>>> import numpy as np
>>> import numpy.linalg as la
>>> np.set_printoptions(suppress=True, linewidth=100)
>>> X = np.load("test16.npy")
>>> X.round(2)
array([[ 0.3 , -0.18,  0.3 ,  0.3 ],
       [-0.18,  0.11, -0.18, -0.18],
       [ 0.3 , -0.18,  0.3 ,  0.3 ],
       [ 0.3 , -0.18,  0.3 ,  0.3 ]])
>>> U, s, vt = la.svd(X)
>>> vecs = vt[:(s > 1e-8).sum()]
>>> rng = np.random.default_rng(1403)
>>> vec = X[1] + -2 * X[0] + rng.integers(2) * np.eye(4)[1]
>>> print(vec.round(2))
[-0.77  1.46 -0.77 -0.77]
>>> np.allclose(vecs.T @ vecs @ vec, vec)
False
>>> print(la.matrix_rank(np.vstack([X, vec])))
2
>>> [round(float(x), 2) for x in la.svd(X, compute_uv=False)[:3]]
[1.0, 0.0, 0.0]
>>> np.argsort(-la.norm(X, axis=0).round(6), kind="stable")[:3]
array([0, 2, 3])
>>> feats = np.load("a.npy")
>>> feats
array([[  0,   1,  -1],
       [ -2,   1,  -2],
       [-10,   6, -11]])
>>> # rows and columns are dependent
>>> np.round(feats @ la.pinv(feats) @ feats, 2) + 0
array([[  0.,   1.,  -1.],
       [ -2.,   1.,  -2.],
       [-10.,   6., -11.]])
>>> np.allclose(feats[:-1].T @ la.lstsq(feats[:-1].T, feats[-1])[0], feats[-1])
True
>>> np.round(np.trace(la.pinv(feats) @ feats), 2)
np.float64(2.0)
>>> la.lstsq(feats[:-1].T, feats[-1])[2]
np.int32(2)
>>> r0, v = feats[1], feats[0]
>>> r0 @ v
np.int64(3)
>>> r0 @ r0
np.int64(9)
>>> pr = (r0 @ v) / (r0 @ r0) * r0
>>> print(np.outer(r0, v))
[[ 0 -2  2]
 [ 0  1 -1]
 [ 0 -2  2]]
>>> pr.round(2)
array([-0.67,  0.33, -0.67])
>>> np.round(v - pr, 2)
array([ 0.67,  0.67, -0.33])
>>> round(float(la.norm(r0 + v) ** 2 + la.norm(r0 - v) ** 2), 2)
22.0
>>> round(float((v - pr) @ r0), 2)
0.0
>>> la.matrix_rank(feats, rtol=0.1)
np.int64(1)
>>> rk = la.matrix_rank(feats)
>>> rk
np.int64(2)
>>> null = la.svd(feats)[2][rk:].T
>>> print([int(la.matrix_rank(feats[:i])) for i in range(1, len(feats) + 1)])
[1, 2, 2]
>>> np.round(null[:, 0] / null[np.abs(null[:, 0]).round(6).argmax(), 0], 2)
array([-0.5,  1. ,  1. ])
>>> null.shape
(3, 1)
>>> Y = np.array([[2, 3], [2, -1]])
>>> cent = np.array([[4, 3, -5], [1, 3, 1], [-4, -2, -3]])
>>> K = np.kron(Y, cent)
>>> K
array([[  8,   6, -10,  12,   9, -15],
       [  2,   6,   2,   3,   9,   3],
       [ -8,  -4,  -6, -12,  -6,  -9],
       [  8,   6, -10,  -4,  -3,   5],
       [  2,   6,   2,  -1,  -3,  -1],
       [ -8,  -4,  -6,   4,   2,   3]])
>>> O, vecs = la.qr(K[:, :4])[0], la.qr(K[:, 4:])[0]
>>> s = la.svd(O.T @ vecs, compute_uv=False)
>>> round(float(la.norm(O @ O.T - vecs @ vecs.T, 2)), 2)
1.0
>>> W = np.array([[1, 3, 2, -3, -3, 2],
...     [0, 3, -2, 0, 1, 1],
...     [-3, -3, 2, -2, -2, 0],
...     [-3, 3, -2, 2, 0, 0],
...     [0, -1, -2, -1, 1, -2],
...     [0, 2, 1, -2, -1, 1]])
>>> c = np.array([-2, 2, 0, -2, 1, -2])
>>> H = np.maximum(K @ W + c, 0)
>>> (H > 0).astype(int)
array([[0, 1, 0, 1, 1, 0],
       [0, 1, 0, 0, 1, 0],
       [1, 0, 1, 1, 1, 0],
       [1, 1, 1, 0, 0, 1],
       [0, 1, 1, 0, 0, 1],
       [0, 0, 0, 1, 1, 0]])
>>> la.matrix_rank(H)
np.int64(6)
>>> cent = np.array([[0, 0, 0], [2, 2, 0], [2, 1, 1], [1, 2, 1], [0, 2, 1], [2, 0, 0]])
>>> print(W @ cent)
[[ 11  -4  -4]
 [  4   6  -1]
 [ -4 -12  -2]
 [  4   8   0]
 [-11  -4  -2]
 [  6  -1  -2]]
>>> Y = la.invert(K)
Traceback (most recent call last):
  File "<python-input-51>", line 1, in <module>
    Y = la.invert(K)
        ^^^^^^^^^
AttributeError: module 'numpy.linalg' has no attribute 'invert'
>>> Y = la.inv(K)
>>> print(np.allclose(Y, K.T))
False
>>> (np.abs(Y) > 1e-9).astype(int)
array([[1, 1, 1, 1, 1, 1],
       [1, 1, 1, 1, 1, 1],
       [1, 1, 1, 1, 1, 1],
       [1, 1, 1, 1, 1, 1],
       [1, 1, 1, 1, 1, 1],
       [1, 1, 1, 1, 1, 1]])
>>> round(la.det(K) * la.det(Y), 2)
np.float64(1.0)
>>> O, R = la.qr(K)
>>> np.round(abs(R[0, 0]), 2), round(float(la.norm(K[:, 0])), 2)
(np.float64(16.25), 16.25)
>>> R.round(2) + 0
array([[-16.25, -11.32,   3.45,  -8.12,  -5.66,   1.72],
       [  0.  ,  -6.91,   1.3 ,   0.  ,  -3.46,   0.65],
       [  0.  ,   0.  ,  16.32,   0.  ,   0.  ,   8.16],
       [  0.  ,   0.  ,   0.  ,  16.25,  11.32,  -3.45],
       [  0.  ,   0.  ,   0.  ,   0.  ,   6.91,  -1.3 ],
       [  0.  ,   0.  ,   0.  ,   0.  ,   0.  ,  16.32]])
>>> np.trace(O @ O.T)
np.float64(6.0)
>>> np.round(O.T @ O, 2) + 0
array([[1., 0., 0., 0., 0., 0.],
       [0., 1., 0., 0., 0., 0.],
       [0., 0., 1., 0., 0., 0.],
       [0., 0., 0., 1., 0., 0.],
       [0., 0., 0., 0., 1., 0.],
       [0., 0., 0., 0., 0., 1.]])
>>> O.round(2)
array([[-0.49, -0.06, -0.5 ,  0.49,  0.06, -0.5 ],
       [-0.12, -0.67,  0.2 ,  0.12,  0.67,  0.2 ],
       [ 0.49, -0.23, -0.45, -0.49,  0.23, -0.45],
       [-0.49, -0.06, -0.5 , -0.49, -0.06,  0.5 ],
       [-0.12, -0.67,  0.2 , -0.12, -0.67, -0.2 ],
       [ 0.49, -0.23, -0.45,  0.49, -0.23,  0.45]])
>>> np.round(la.norm(K, axis=1), 2)
array([25.5 , 11.96, 19.42, 15.81,  7.42, 12.04])
>>> print(np.round(la.norm(K[2] - K[3]), 2))
25.32
>>> np.round(la.norm(K, axis=0), 2)
array([16.25, 13.27, 16.73, 18.17, 14.83, 18.71])
>>> la.norm(K, axis=1).argmax()
np.int64(0)
>>> A = np.array([[2.02, -1.02, 7.96, 0.97],
...     [-3.01, 5.02, 2.02, -1.04],
...     [3.98, 0.0, -5.98, -1.97],
...     [-12.92, -8.99, -3.96, 6.97]])
>>> Y = np.array([[1, 0], [3, -2], [-1, -2]])
>>> np.vstack([feats, Y.T]).shape
(5, 3)
>>> print(Y.T @ feats.T)
[[ 4  3 19]
 [ 0  2 10]]
>>> la.matrix_rank(np.vstack([feats, Y.T]))
np.int64(3)
>>> np.einsum("ik,kj->ji", feats, Y)
array([[ 4,  3, 19],
       [ 0,  2, 10]])
>>> data = np.load("data.npy")
>>> data
array([[ 0,  0,  0,  0],
       [ 1, -1,  3, -1]])
>>> rk = la.matrix_rank(data)
>>> rk
np.int64(1)
>>> null = la.svd(data)[2][rk:].T
>>> la.matrix_rank(data.T @ data), la.matrix_rank(data @ data.T)
(np.int64(1), np.int64(1))
>>> vec = np.array([-1, 3, 1, 1])
>>> np.trace(X)
np.float64(1.0)
>>> print(round((vec - X @ vec) @ (X @ vec), 2))
-0.0
>>> np.round(la.eigvalsh(2 * X - np.eye(4)), 2)
array([-1., -1., -1.,  1.])
>>> np.round(X @ vec, 2)
array([-0.24,  0.14, -0.24, -0.24])
>>> U, s, vt = la.svd(data)
>>> vecs = vt[:(s > 1e-8).sum()]
>>> vec = data[0] + -1 * data[1] + rng.integers(2) * np.eye(4)[2]
>>> print(vec)
[-1.  1. -3.  1.]
>>> np.round(vecs.T @ vecs, 2)
array([[ 0.08, -0.08,  0.25, -0.08],
       [-0.08,  0.08, -0.25,  0.08],
       [ 0.25, -0.25,  0.75, -0.25],
       [-0.08,  0.08, -0.25,  0.08]])
>>> np.round(la.norm(vec - vecs.T @ vecs @ vec), 2)
np.float64(0.0)
>>> np.allclose(vecs.T @ vecs @ vec, vec)
True
>>> U, s, vt = la.svd(data)
>>> s.round(2)
array([3.46, 0.  ])
>>> np.argmax(s[:-1] / (s[1:] + 1e-6)) + 1
np.int64(1)
>>> Y = U[:, :1] @ np.diag(s[:1]) @ vt[:1]
>>> Y.round(2)
array([[ 0.,  0.,  0.,  0.],
       [ 1., -1.,  3., -1.]])
>>> round(float(la.norm(data - Y, 2)), 2), s[1]
(0.0, np.float64(0.0))
>>> W0 = np.load("m.npy")
>>> print(W0)
[[-1.55 -1.57 -1.59]
 [ 0.4  -1.47 -0.85]
 [-0.03  0.34  3.89]
 [ 2.6   2.61  0.3 ]
 [ 0.55 -1.55 -1.  ]
 [ 1.13 -4.25  5.61]
 [-0.48 -4.07 -5.26]
 [ 0.29  0.2   6.82]
 [-0.04 -0.46 -1.26]
 [ 0.33 -1.6   0.01]
 [ 0.53  3.79  0.82]
 [ 1.44 -1.14 -2.91]
 [ 0.24  3.34  0.63]
 [ 0.19 -2.49  3.96]
 [-0.55  0.54  4.74]
 [ 0.85 -0.3   0.11]
 [ 2.44 -0.66  5.61]
 [ 1.49 -0.94  1.32]
 [-1.58 -1.45 -2.58]
 [ 0.71  0.32  1.29]
 [ 1.   -1.5   3.18]
 [ 0.24 -4.05 -2.  ]
 [-1.41 -0.2   4.01]
 [ 0.73  0.22 -3.56]]
>>> D = la.norm(W0[:, None] - W0[None], axis=-1)
>>> print(D[:5, :5].round(2))
[[0.   2.09 6.   6.19 2.18]
 [2.09 0.   5.09 4.78 0.23]
 [6.   5.09 0.   5.   5.27]
 [6.19 4.78 5.   0.   4.82]
 [2.18 0.23 5.27 4.82 0.  ]]
>>> la.matrix_rank(D ** 2)
np.int64(5)
>>> np.unravel_index(D.round(6).argmax(), D.shape)
(np.int64(6), np.int64(7))
>>> print(D.shape)
(24, 24)
>>> D.mean(axis=1).argmax()
np.int64(6)
>>> cent = W0[[11, 5]].astype(float)
>>> for _ in range(6):
...     labels = la.norm(W0[:, None] - cent, axis=-1).argmin(axis=1)
...     cent = np.array([W0[labels == j].mean(axis=0) for j in range(2)])
... 
>>> labels
array([0, 0, 1, 0, 0, 1, 0, 1, 0, 0, 0, 0, 0, 1, 1, 0, 1, 0, 0, 0, 1, 0, 1, 0])
>>> np.abs(cent[1] - cent[0]).argmax()
np.int64(2)
>>> print(cent.round(2))
[[ 0.4  -0.52 -1.03]
 [ 0.38 -1.    4.73]]
>>> F = np.load("out1.npy")
>>> F
array([[1., 0., 0.],
       [0., 1., 0.],
       [0., 0., 1.]])
>>> vec = np.array([0, 0, 3])
>>> print(F @ F @ vec)
[0. 0. 3.]
>>> np.eye(3) - F
array([[0., 0., 0.],
       [0., 0., 0.],
       [0., 0., 0.]])
>>> print(F @ vec)
[0. 0. 3.]
>>> U, s, vt = la.svd(X)
>>> s.round(2) + 0
array([1., 0., 0., 0.])
>>> Y = U[:, :1] @ np.diag(s[:1]) @ vt[:1]
>>> la.matrix_rank(Y)
np.int64(1)
>>> round(float(np.abs(X - Y).max()), 2)
0.0
>>> round(la.norm(X - Y) / la.norm(X), 2)
np.float64(0.0)
>>> vec = np.ones(3)
>>> for _ in range(4):
...     vec = F @ vec
...     vec /= la.norm(vec)
...     print(round(vec @ F @ vec, 2))
... 
1.0
1.0
1.0
1.0
>>> vec.round(2)
array([0.58, 0.58, 0.58])
>>> vec = np.array([-2, 2, -1])
>>> round(float(la.norm(vec)), 2), round(float(la.norm(F @ vec)), 2)
(3.0, 3.0)
>>> F.T @ (F @ vec)
array([-2.,  2., -1.])
>>> Y = np.array([[2, 0], [1, 1], [-1, 3]])
>>> np.einsum("ik,kj->ji", F, Y)
array([[ 2.,  1., -1.],
       [ 0.,  1.,  3.]])
>>> print(F @ Y)
[[ 2.  0.]
 [ 1.  1.]
 [-1.  3.]]
>>> np.einsum("ij->j", F)
array([1., 1., 1.])
>>> Y.T @ F.T
array([[ 2.,  1., -1.],
       [ 0.,  1.,  3.]])
>>> Y = np.array([[7, 7, 2], [-1, 4, -7], [6, -9, -7]])
>>> E = Y.T @ Y
>>> E
array([[ 86,  -9, -21],
       [ -9, 146,  49],
       [-21,  49, 102]])
>>> W = np.array([[3, -2, -1], [2, -2, -1], [3, 5, -3]])
>>> c = np.array([9, 8, 1])
>>> H = np.maximum(E @ W + c, 0)
>>> H
array([[186,   0,   0],
       [421,   0,   0],
       [350, 462,   0]])
>>> (H > 0).astype(int)
array([[1, 0, 0],
       [1, 0, 0],
       [1, 1, 0]])
>>> print(la.matrix_rank(H))
2
>>> cent = np.array([[3, -1, 3], [1, 2, 3], [-1, -1, -2]])
>>> H @ cent
array([[ 558, -186,  558],
       [1263, -421, 1263],
       [1512,  574, 2436]])
